% python3 -q
>>> import numpy as np
>>> import numpy.linalg as la
>>> np.set_printoptions(suppress=True, linewidth=160)
>>> M = np.load("test16.npy")
>>> M
array([[-1,  2, -1,  0,  3, -1,  2, -1, -2,  3, -3, -2],
       [ 2,  2,  0, -3,  3, -2,  3, -2, -1,  1,  0,  2],
       [-1,  1,  2, -3, -3,  0,  0,  2,  0, -2,  0,  1],
       [-1, -1, -1, -3,  0,  1,  1, -3,  3,  0,  2, -1],
       [-3,  3, -2, -1, -1,  2,  2,  1,  0, -2, -3,  3],
       [ 0,  1, -3, -1, -2, -2,  1, -2, -2, -2,  3,  3],
       [ 1, -3,  0, -3,  2,  2,  0,  1,  0,  3,  3, -3],
       [ 1, -2, -1,  0,  0,  2,  1, -3,  3, -1,  2,  1],
       [-3,  3, -2,  2,  0, -2,  3,  3, -2,  1,  1,  2],
       [ 2, -1, -1,  3,  3, -1,  3,  3,  3,  3, -2, -2],
       [-1, -1, -2,  3,  0,  0, -1,  0,  2,  0,  0,  2],
       [-2,  2, -3,  1, -1,  0,  1, -1, -2, -3,  3,  3]])
>>> u = np.array([-2, -3])
>>> np.polyval(u, M[6])
array([-5,  3, -3,  3, -7, -7, -3, -5, -3, -9, -9,  3])
>>> np.cross(M[6, :3], M[11, :3])
array([ 9,  3, -4])
>>> np.array([np.convolve(row, u, "same") for row in M])
array([[  2,  -1,  -4,   3,  -6,  -7,  -1,  -4,   7,   0,  -3,  13],
       [ -4, -10,  -6,   6,   3,  -5,   0,  -5,   8,   1,  -3,  -4],
       [  2,   1,  -7,   0,  15,   9,   0,  -4,  -6,   4,   6,  -2],
       [  2,   5,   5,   9,   9,  -2,  -5,   3,   3,  -9,  -4,  -4],
       [  6,   3,  -5,   8,   5,  -1, -10,  -8,  -3,   4,  12,   3],
       [  0,  -2,   3,  11,   7,  10,   4,   1,  10,  10,   0, -15],
       [ -2,   3,   9,   6,   5, -10,  -6,  -2,  -3,  -6, -15,  -3],
       [ -2,   1,   8,   3,   0,  -4,  -8,   3,   3,  -7,  -1,  -8],
       [  6,   3,  -5,   2,  -6,   4,   0, -15,  -5,   4,  -5,  -7],
       [ -4,  -4,   5,  -3, -15,  -7,  -3, -15, -15, -15,  -5,  10],
       [  2,   5,   7,   0,  -9,   0,   2,   3,  -4,  -6,   0,  -4],
       [  4,   2,   0,   7,  -1,   3,  -2,  -1,   7,  12,   3, -15]])
>>> x0 = np.array([0, 1, 0, -1, 0, 1, 1, -1, 1, -1, 1, 2])
>>> target = M @ x0
>>> target
array([ -8,  10,   6,  10,  12,  12,  -5,  12,   1, -11,   1,  13])
>>> np.round(la.solve(M, target), 1) + 0
array([ 0.,  1.,  0., -1.,  0.,  1.,  1., -1.,  1., -1.,  1.,  2.])
>>> np.round(la.solve(M, target + M[:, 5]), 1) + 0
array([ 0.,  1.,  0., -1.,  0.,  2.,  1., -1.,  1., -1.,  1.,  2.])
>>> q, Rm = la.qr(M)
>>> q.shape, Rm.shape
((12, 12), (12, 12))
>>> np.round(q.T @ q, 1) + 0
array([[1., 0., 0., 0., 0., 0., 0., 0., 0., 0., 0., 0.],
       [0., 1., 0., 0., 0., 0., 0., 0., 0., 0., 0., 0.],
       [0., 0., 1., 0., 0., 0., 0., 0., 0., 0., 0., 0.],
       [0., 0., 0., 1., 0., 0., 0., 0., 0., 0., 0., 0.],
       [0., 0., 0., 0., 1., 0., 0., 0., 0., 0., 0., 0.],
       [0., 0., 0., 0., 0., 1., 0., 0., 0., 0., 0., 0.],
       [0., 0., 0., 0., 0., 0., 1., 0., 0., 0., 0., 0.],
       [0., 0., 0., 0., 0., 0., 0., 1., 0., 0., 0., 0.],
       [0., 0., 0., 0., 0., 0., 0., 0., 1., 0., 0., 0.],
       [0., 0., 0., 0., 0., 0., 0., 0., 0., 1., 0., 0.],
       [0., 0., 0., 0., 0., 0., 0., 0., 0., 0., 1., 0.],
       [0., 0., 0., 0., 0., 0., 0., 0., 0., 0., 0., 1.]])
>>> np.allclose(Rm.T @ Rm, M.T @ M)
True
>>> round(float(abs(Rm[0, 0])), 1), round(float(la.norm(M[:, 0])), 1)
(6.0, 6.0)
